$ ipython --no-banner

In [1]: import numpy as np

In [2]: import numpy.linalg as la

In [3]: np.set_printoptions(suppress=True, linewidth=120)

In [4]: other = np.array([[1, 1], [1, -1]])

In [5]: rng = np.random.default_rng(149906)

In [6]: F = np.kron(other, np.kron(other, other))[rng.permutation(8)][:3]

In [7]: F
Out[7]: 
array([[ 1, -1,  1, -1, -1,  1, -1,  1],
       [ 1,  1,  1,  1,  1,  1,  1,  1],
       [ 1, -1, -1,  1,  1, -1, -1,  1]])

In [8]: gram = F.T @ F

In [9]: np.round(la.svd(F, compute_uv=False) ** 2, 2)
Out[9]: array([8., 8., 8.])

In [10]: np.trace(gram), (F ** 2).sum()
Out[10]: (np.int64(24), np.int64(24))

In [11]: np.allclose(gram, gram.T)
Out[11]: True

In [12]: la.matrix_rank(gram)
Out[12]: np.int64(3)

In [13]: np.diag(gram)
Out[13]: array([3, 3, 3, 3, 3, 3, 3, 3])

In [14]: mat = np.loadtxt("test0.csv", delimiter=",")

In [15]: mat.round(2)
Out[15]: 
array([[0.81, 0.39],
       [0.39, 0.19]])

In [16]: x0 = np.array([-3, -1])

In [17]: np.round((x0 - mat @ x0) @ (mat @ x0), 2)
Out[17]: np.float64(0.0)

In [18]: np.round(mat @ x0, 2)
Out[18]: array([-2.83, -1.35])

In [19]: np.trace(mat)
Out[19]: np.float64(1.0)

In [20]: left, sigma, Vt = la.svd(mat, full_matrices=False)

In [21]: (sigma > 1e-8).sum()
Out[21]: np.int64(1)

In [22]: left.shape, sigma.shape, Vt.shape
Out[22]: ((2, 2), (2,), (2, 2))

In [23]: round(float(np.sqrt((sigma ** 2).sum())), 2), round(float(la.norm(mat)), 2)
Out[23]: (1.0, 1.0)

In [24]: np.round(Vt @ Vt.T, 2) + 0
Out[24]: 
array([[1., 0.],
       [0., 1.]])

In [25]: np.round(left.T @ mat @ Vt.T, 2) + 0
Out[25]: 
array([[1., 0.],
       [0., 0.]])

In [26]: np.round(left.T @ left, 2) + 0
Out[26]: 
array([[1., 0.],
       [0., 1.]])

In [27]: np.unravel_index(np.abs(mat).argmax(), mat.shape)
Out[27]: (np.int64(0), np.int64(0))

In [28]: E = np.loadtxt("mat.csv", delimiter=",")

In [29]: E
Out[29]: 
array([[0., 0., 1., 1.],
       [0., 0., 1., 1.],
       [1., 1., 0., 0.],
       [1., 1., 0., 0.]])

In [30]: np.round(E @ la.pinv(E) @ E, 2) + 0
Out[30]: 
array([[0., 0., 1., 1.],
       [0., 0., 1., 1.],
       [1., 1., 0., 0.],
       [1., 1., 0., 0.]])

In [31]: np.allclose(E[:-1].T @ la.lstsq(E[:-1].T, E[-1])[0], E[-1])
Out[31]: True

In [32]: la.lstsq(E[:-1].T, E[-1])[2]
Out[32]: np.int32(2)

In [33]: Z = np.sign(np.array([[1, 2, -1], [2, -2, -3], [1, 2, 0]]))

In [34]: other = (np.tril(Z, -1) + np.eye(3)) @ (np.triu(Z, 1) + np.eye(3))

In [35]: vals = np.array([2, 0, 0])

In [36]: M = np.rint(other * vals @ la.inv(other)) + 0

In [37]: M
Out[37]: 
array([[ 4., -2.,  0.],
       [ 4., -2.,  0.],
       [ 4., -2.,  0.]])

In [38]: np.allclose(M[:-1].T @ la.lstsq(M[:-1].T, M[-1])[0], M[-1])
Out[38]: True

In [39]: round(la.norm(M, 2) / la.norm(M), 2)
Out[39]: np.float64(1.0)

In [40]: [round(float(x), 2) for x in la.svd(M, compute_uv=False)[:3]]
Out[40]: [7.75, 0.0, 0.0]

In [41]: other = M + rng.integers(-2, 3, (3, 1)) @ rng.integers(-2, 3, (1, 3))

In [42]: other
Out[42]: 
array([[ 8., -4., -4.],
       [ 6., -3., -2.],
       [ 2., -1.,  2.]])

In [43]: other - M
Out[43]: 
array([[ 4., -2., -4.],
       [ 2., -1., -2.],
       [-2.,  1.,  2.]])

In [44]: np.round(la.svd(other - M, compute_uv=False), 2) + 0
Out[44]: array([7.35, 0.  , 0.  ])

In [45]: left, sigma, Vt = la.svd(other)

In [46]: evecs = Vt[:(sigma > 1e-8).sum()]

In [47]: x0 = other[2] + 4 * other[0] + rng.integers(2) * np.eye(3)[1]

In [48]: x0
Out[48]: array([ 34., -16., -14.])

In [49]: la.matrix_rank(np.vstack([other, x0]))
Out[49]: np.int64(3)

In [50]: r = la.matrix_rank(M)

In [51]: r
Out[51]: np.int64(1)

In [52]: N = la.svd(M)[2][r:].T

In [53]: [int(la.matrix_rank(np.delete(M, i, axis=0))) for i in range(3)]
Out[53]: [1, 1, 1]

In [54]: M @ N
Out[54]: 
array([[0., 0.],
       [0., 0.],
       [0., 0.]])

In [55]: [int(la.matrix_rank(M[:i])) for i in range(1, len(M) + 1)]
Out[55]: [1, 1, 1]

In [56]: X = np.load("block10.npy")

In [57]: X
Out[57]: 
array([[ 4,  4, -1],
       [-1,  4,  4],
       [ 4, -1,  4]])

In [58]: np.einsum("ij,ji->", X, X)
Out[58]: np.int64(24)

In [59]: np.round(np.poly(X), 2)
Out[59]: array([   1.,  -12.,   60., -175.])

In [60]: np.round(la.eigvals(X).sum().real, 2)
Out[60]: np.float64(12.0)

In [61]: np.round(la.eigvals(X), 2)
Out[61]: array([2.5+4.33j, 2.5-4.33j, 7. +0.j  ])

In [62]: np.round(la.det(X[::-1]), 2)
Out[62]: np.float64(-175.0)

In [63]: f = np.array([3, -2, -1])

In [64]: K = np.outer(rng.normal(size=20), f) + 0.02 * rng.normal(size=(20, 3))

In [65]: K.round(2)
Out[65]: 
array([[ 0.67, -0.43, -0.22],
       [-5.26,  3.51,  1.77],
       [-0.1 ,  0.08,  0.01],
       [-1.89,  1.27,  0.61],
       [ 3.88, -2.57, -1.31],
       [ 5.6 , -3.75, -1.86],
       [ 1.74, -1.14, -0.53],
       [ 6.57, -4.37, -2.2 ],
       [-0.84,  0.51,  0.25],
       [ 0.25, -0.19, -0.05],
       [-0.42,  0.27,  0.15],
       [-4.03,  2.7 ,  1.37],
       [-3.  ,  1.98,  1.  ],
       [ 0.93, -0.61, -0.29],
       [-0.05,  0.06,  0.03],
       [-0.5 ,  0.29,  0.14],
       [-0.27,  0.17,  0.11],
       [-4.81,  3.22,  1.59],
       [ 0.4 , -0.26, -0.13],
       [ 0.81, -0.55, -0.31]])

In [66]: Xs = K - K.mean(axis=0)

In [67]: evecs = la.svd(Xs)[2][:1]

In [68]: other = Xs - Xs @ evecs.T @ evecs

In [69]: np.round(other.std(axis=0), 2)
Out[69]: array([0.01, 0.01, 0.02])

In [70]: np.round(np.cov(Xs @ evecs.T, rowvar=False), 2)
Out[70]: np.float64(14.37)

In [71]: np.round((Xs @ evecs.T).std(axis=0), 2)
Out[71]: array([3.69])

In [72]: np.round(np.diag(evecs.T @ evecs), 2)
Out[72]: array([0.64, 0.29, 0.07])
